% ipython --no-banner

In [1]: import numpy as np

In [2]: np.set_printoptions(precision=1, suppress=True, linewidth=200)

In [3]: arr = np.array([[7, 7, 35, 21], [3, 3, 15, 9], [3, 3, 15, 9], [5, 5, 25, 15]])

In [4]: W = np.array([[1, 2, 2, -2, 0],
   ...:     [-2, -2, 1, 2, -1],
   ...:     [0, 0, -1, 2, 0],
   ...:     [0, 0, 1, 2, -2]])

In [5]: c = np.array([-2, -3, 2, 2, 0])

In [6]: act = np.maximum(arr @ W + c, 0)

In [7]: act
Out[7]: 
array([[  0,   0,   9, 114,   0],
       [  0,   0,   5,  50,   0],
       [  0,   0,   5,  50,   0],
       [  0,   0,   7,  82,   0]])

In [8]: (act > 0).mean(axis=0)
Out[8]: array([0., 0., 1., 1., 0.])

In [9]: (act > 0).astype(int)
Out[9]: 
array([[0, 0, 1, 1, 0],
       [0, 0, 1, 1, 0],
       [0, 0, 1, 1, 0],
       [0, 0, 1, 1, 0]])

In [10]: np.linalg.matrix_rank(act)
Out[10]: np.int64(2)

In [11]: W2 = np.array([[-4, 5, 3], [-2, -1, -3], [3, 0, 3], [-3, 0, -3], [-5, 2, -1]])

In [12]: (act @ W2).round(6).argmax(axis=1)
Out[12]: array([1, 1, 1, 1])

In [13]: W @ W2
Out[13]: 
array([[  4,   3,   9],
       [ 14, -10,  -2],
       [ -9,   0,  -9],
       [  7,  -4,  -1]])

In [14]: t3 = np.stack([act, -3 * act, act[::-1]])

In [15]: t3.sum(axis=0)
Out[15]: 
array([[   0,    0,  -11, -146,    0],
       [   0,    0,   -5,  -50,    0],
       [   0,    0,   -5,  -50,    0],
       [   0,    0,   -5,  -50,    0]])

In [16]: np.linalg.norm(t3, axis=(1, 2))
Out[16]: array([157.8, 473.4, 157.8])

In [17]: t3.shape
Out[17]: (3, 4, 5)

In [18]: rank = np.linalg.matrix_rank(arr)

In [19]: rank
Out[19]: np.int64(1)

In [20]: ns = np.linalg.svd(arr)[2][rank:].T

In [21]: [int(np.linalg.matrix_rank(np.delete(arr, i, axis=0))) for i in range(4)]
Out[21]: [1, 1, 1, 1]

In [22]: np.allclose(arr @ ns, 0)
Out[22]: True

In [23]: data = np.loadtxt("a.csv", delimiter=",")

In [24]: data
Out[24]: 
array([[ 1., -2., -8.],
       [-1., -1., -4.],
       [ 2., -2., -8.],
       [-1.,  3., 12.]])

In [25]: rank = np.linalg.matrix_rank(data)

In [26]: rank
Out[26]: np.int64(2)

In [27]: ns = np.linalg.svd(data)[2][rank:].T

In [28]: np.linalg.matrix_rank(data.T @ data), np.linalg.matrix_rank(data @ data.T)
Out[28]: (np.int64(2), np.int64(2))

In [29]: [int(np.linalg.matrix_rank(data[:i])) for i in range(1, len(data) + 1)]
Out[29]: [1, 2, 2, 2]

In [30]: [int(np.linalg.matrix_rank(data[:, :j + 1])) for j in range(3)]
Out[30]: [1, 2, 2]

In [31]: np.allclose(data @ ns, 0)
Out[31]: True

In [32]: U, s, VT = np.linalg.svd(data)

In [33]: np.argmax(s[:-1] / (s[1:] + 1e-6)) + 1
Out[33]: np.int64(2)

In [34]: B = U[:, :2] @ np.diag(s[:2]) @ VT[:2]

In [35]: np.linalg.matrix_rank(B)
Out[35]: np.int64(2)

In [36]: np.linalg.matrix_rank(data, rtol=0.1)
Out[36]: np.int64(2)

In [37]: np.argsort(-np.linalg.norm(data, axis=0).round(6), kind="stable")[:3]
Out[37]: array([2, 1, 0])

In [38]: B = np.array([[2, 0], [0, -1]])

In [39]: W2 = np.kron(B, data)

In [40]: np.linalg.matrix_rank(W2)
Out[40]: np.int64(4)

In [41]: print(round(np.linalg.norm(W2, 2), 1), round(float(np.linalg.norm(B, 2) * np.linalg.norm(data, 2)), 1))
35.2 35.2

In [42]: t = np.radians(135)

In [43]: R = np.eye(3)

In [44]: R[0, 0] = R[2, 2] = np.cos(t)

In [45]: R[0, 2], R[2, 0] = -np.sin(t), np.sin(t)

In [46]: R
Out[46]: 
array([[-0.7,  0. , -0.7],
       [ 0. ,  1. ,  0. ],
       [ 0.7,  0. , -0.7]])

In [47]: B = data @ R.T

In [48]: B
Out[48]: 
array([[ 4.9, -2. ,  6.4],
       [ 3.5, -1. ,  2.1],
       [ 4.2, -2. ,  7.1],
       [-7.8,  3. , -9.2]])

In [49]: E = np.loadtxt("sample2.csv", delimiter=",")

In [50]: E
Out[50]: 
array([[-3., -3.,  2.],
       [ 0., -1.,  3.],
       [ 0.,  0.,  9.]])

In [51]: # column 2 dominates

In [52]: t = np.radians(30)

In [53]: R = np.eye(3)

In [54]: R[1, 1] = R[2, 2] = np.cos(t)

In [55]: R[1, 2], R[2, 1] = -np.sin(t), np.sin(t)

In [56]: R
Out[56]: 
array([[ 1. ,  0. ,  0. ],
       [ 0. ,  0.9, -0.5],
       [ 0. ,  0.5,  0.9]])

In [57]: B = E @ R.T

In [58]: np.abs(B - E).max(axis=0)
Out[58]: array([0. , 4.5, 1.8])

In [59]: B
Out[59]: 
array([[-3. , -3.6,  0.2],
       [ 0. , -2.4,  2.1],
       [ 0. , -4.5,  7.8]])

In [60]: round(np.linalg.det(B[::-1]), 1)
Out[60]: np.float64(-27.0)

In [61]: np.kron(np.eye(2, dtype=int), B)
Out[61]: 
array([[-3. , -3.6,  0.2, -0. , -0. ,  0. ],
       [ 0. , -2.4,  2.1,  0. , -0. ,  0. ],
       [ 0. , -4.5,  7.8,  0. , -0. ,  0. ],
       [-0. , -0. ,  0. , -3. , -3.6,  0.2],
       [ 0. , -0. ,  0. ,  0. , -2.4,  2.1],
       [ 0. , -0. ,  0. ,  0. , -4.5,  7.8]])

In [62]: print(np.round(np.linalg.eigvals(B).sum().real, 1))
2.4

In [63]: x = np.array([2, 2, 3])

In [64]: np.linalg.norm(E @ x) <= np.linalg.norm(E, 2) * np.linalg.norm(x) + 1e-9
Out[64]: np.True_

In [65]: M = np.array([[1, -2, 4], [1, -1, 1], [1, 0, 0]])

In [66]: M
Out[66]: 
array([[ 1, -2,  4],
       [ 1, -1,  1],
       [ 1,  0,  0]])

In [67]: u, v = M[1], M[2]

In [68]: u @ v
Out[68]: np.int64(1)

In [69]: p = (u @ v) / (u @ u) * u

In [70]: print(np.round(np.linalg.norm(u + v) ** 2 + np.linalg.norm(u - v) ** 2, 1))
8.0

In [71]: np.allclose(M @ M.T, M.T @ M)
Out[71]: False

In [72]: np.linalg.determinant(M)
AttributeError: module 'numpy.linalg' has no attribute 'determinant'


In [73]: M.inv()
AttributeError: 'numpy.ndarray' object has no attribute 'inv'


In [74]: np.trace(M)
Out[74]: np.int64(0)

In [75]: print(round(np.linalg.det(M), 1))
2.0

In [76]: M @ M
Out[76]: 
array([[ 3,  0,  2],
       [ 1, -1,  3],
       [ 1, -2,  4]])

In [77]: print(np.sort(np.abs(np.linalg.eigvals(M))))
[1. 1. 2.]

In [78]: (M + M.T) / 2
Out[78]: 
array([[ 1. , -0.5,  2.5],
       [-0.5, -1. ,  0.5],
       [ 2.5,  0.5,  0. ]])

In [79]: rng = np.random.default_rng(77)

In [80]: idx = rng.permutation(3)

In [81]: B = M[:, idx] * rng.choice([-1, 1], 3)

In [82]: B
Out[82]: 
array([[ 4,  1, -2],
       [ 1,  1, -1],
       [ 0,  1,  0]])

In [83]: U, _, VT = np.linalg.svd(M.T @ B)

In [84]: np.round(U @ VT, 1) + 0
Out[84]: 
array([[0., 1., 0.],
       [0., 0., 1.],
       [1., 0., 0.]])

In [85]: idx
Out[85]: array([2, 0, 1])

In [86]: B = np.array([[-1, 0], [0, 1], [-2, -2]])

In [87]: print(B.T @ M.T)
[[ -9  -3  -1]
 [-10  -3   0]]

In [88]: print(np.einsum("ik,kj->ji", M, B))
[[ -9  -3  -1]
 [-10  -3   0]]

In [89]: Q, R = np.linalg.qr(M)

In [90]: Q.round(1) + 0
Out[90]: 
array([[-0.6,  0.7,  0.4],
       [-0.6,  0. , -0.8],
       [-0.6, -0.7,  0.4]])

In [91]: np.abs(np.diag(R))
Out[91]: array([1.7, 1.4, 0.8])

In [92]: np.trace(Q @ Q.T)
Out[92]: np.float64(3.0)

In [93]: print(np.round(Q @ R, 1) + 0)
[[ 1. -2.  4.]
 [ 1. -1.  1.]
 [ 1.  0.  0.]]

In [94]: R
Out[94]: 
array([[-1.7,  1.7, -2.9],
       [ 0. , -1.4,  2.8],
       [ 0. ,  0. ,  0.8]])

In [95]: s = 3 * 0.5 ** np.arange(3)

In [96]: Q, _ = np.linalg.qr(np.array([[-2.2, -0.9, -0.1], [0.1, -1.0, -0.2], [-0.7, 1.1, -0.6]]))

In [97]: W0 = rng.normal(size=(18, 3)) * s @ Q

In [98]: W0.round(1) + 0
Out[98]: 
array([[ 4.7,  0.6,  1.5],
       [ 1.5, -1.7,  0.6],
       [ 2.4,  1.9,  1.1],
       [ 0.2, -1.9,  0.2],
       [ 3.7, -0.3,  1.4],
       [ 0.7, -1.9, -0.1],
       [ 3.8,  0.2, -0.2],
       [ 2.2,  0.2,  0. ],
       [ 0.5,  0.9,  0.8],
       [-4.3, -1.4, -1.6],
       [-2.6, -1. ,  0.3],
       [ 2.4,  0.6,  1.6],
       [ 5.2,  0.4,  2. ],
       [ 2.1,  1.8, -1.7],
       [ 0.4, -0.3, -1. ],
       [ 3.4,  0.3,  1.4],
       [-0.9, -0.4,  0.9],
       [-4.9, -1.5, -1. ]])

In [99]: B = W0 / np.linalg.norm(W0, axis=1, keepdims=True)

In [100]: G = B @ B.T

In [101]: print(np.argwhere(np.triu(np.abs(G) > 0.95, 1)))
[[ 0  4]
 [ 0  7]
 [ 0  9]
 [ 0 11]
 [ 0 12]
 [ 0 15]
 [ 0 17]
 [ 3  5]
 [ 4 12]
 [ 4 15]
 [ 6  7]
 [ 7 10]
 [ 7 17]
 [ 9 11]
 [ 9 12]
 [ 9 15]
 [ 9 17]
 [11 12]
 [11 15]
 [12 15]
 [12 17]
 [15 17]]

In [102]: np.linalg.norm(B, axis=1)
Out[102]: array([1., 1., 1., 1., 1., 1., 1., 1., 1., 1., 1., 1., 1., 1., 1., 1., 1., 1.])

In [103]: print(round(float(np.degrees(np.arccos(np.clip(G[12, 4], -1, 1)))), 1))
8.2

In [104]: x = np.array([0, 0, 1])

In [105]: print(np.round((W0 * x).sum(axis=1), 1) + 0)
[ 1.5  0.6  1.1  0.2  1.4 -0.1 -0.2  0.   0.8 -1.6  0.3  1.6  2.  -1.7 -1.   1.4  0.9 -1. ]

In [106]: W0 @ np.ones(3)
Out[106]: array([ 6.7,  0.4,  5.4, -1.5,  4.9, -1.2,  3.7,  2.4,  2.2, -7.3, -3.3,  4.6,  7.6,  2.3, -0.8,  5.2, -0.4, -7.4])

In [107]: np.round(W0 @ (2 * x), 1) + 0
Out[107]: array([ 2.9,  1.2,  2.2,  0.4,  2.9, -0.2, -0.5,  0. ,  1.5, -3.1,  0.6,  3.1,  4. , -3.4, -1.9,  2.8,  1.9, -2. ])

In [108]: np.linalg.norm(W0 @ x) <= np.linalg.norm(W0, 2) * np.linalg.norm(x) + 1e-9
Out[108]: np.True_

In [109]: Q, _ = np.linalg.qr(np.array([[-0.3, 2.2, -0.8], [-0.1, 1.0, 0.4], [-0.1, 0.1, 0.4]]))

In [110]: evecs, _ = np.linalg.qr(np.array([[-0.8, -1.7, 0.7, 0.2],
     ...:     [-0.3, -0.1, -1.0, -1.5],
     ...:     [0.3, -2.7, 0.9, 0.0],
     ...:     [-1.4, -0.1, 0.3, 0.8]]))

In [111]: s = 3 * 0.7 ** np.arange(3)

In [112]: mat = Q[:, :3] * s @ evecs[:3]

In [113]: mat.round(1) + 0
Out[113]: 
array([[ 1.3, -1.8,  0.1,  1.7],
       [ 0.8,  0.7,  0.8,  1.2],
       [ 0.2,  0. , -1.9,  1. ]])

In [114]: t = np.radians(135)

In [115]: R = np.eye(4)

In [116]: R[1, 1] = R[2, 2] = np.cos(t)

In [117]: R[1, 2], R[2, 1] = -np.sin(t), np.sin(t)

In [118]: R
Out[118]: 
array([[ 1. ,  0. ,  0. ,  0. ],
       [ 0. , -0.7, -0.7,  0. ],
       [ 0. ,  0.7, -0.7,  0. ],
       [ 0. ,  0. ,  0. ,  1. ]])

In [119]: B = mat @ R.T

In [120]: np.allclose(mat @ mat.T, B @ B.T)
Out[120]: True

In [121]: round(float(np.linalg.det(R)), 1), round(np.trace(R), 1)
Out[121]: (1.0, np.float64(0.6))

In [122]: print(np.linalg.svd(mat, compute_uv=False), np.linalg.svd(B, compute_uv=False))
[3.  2.1 1.5] [3.  2.1 1.5]
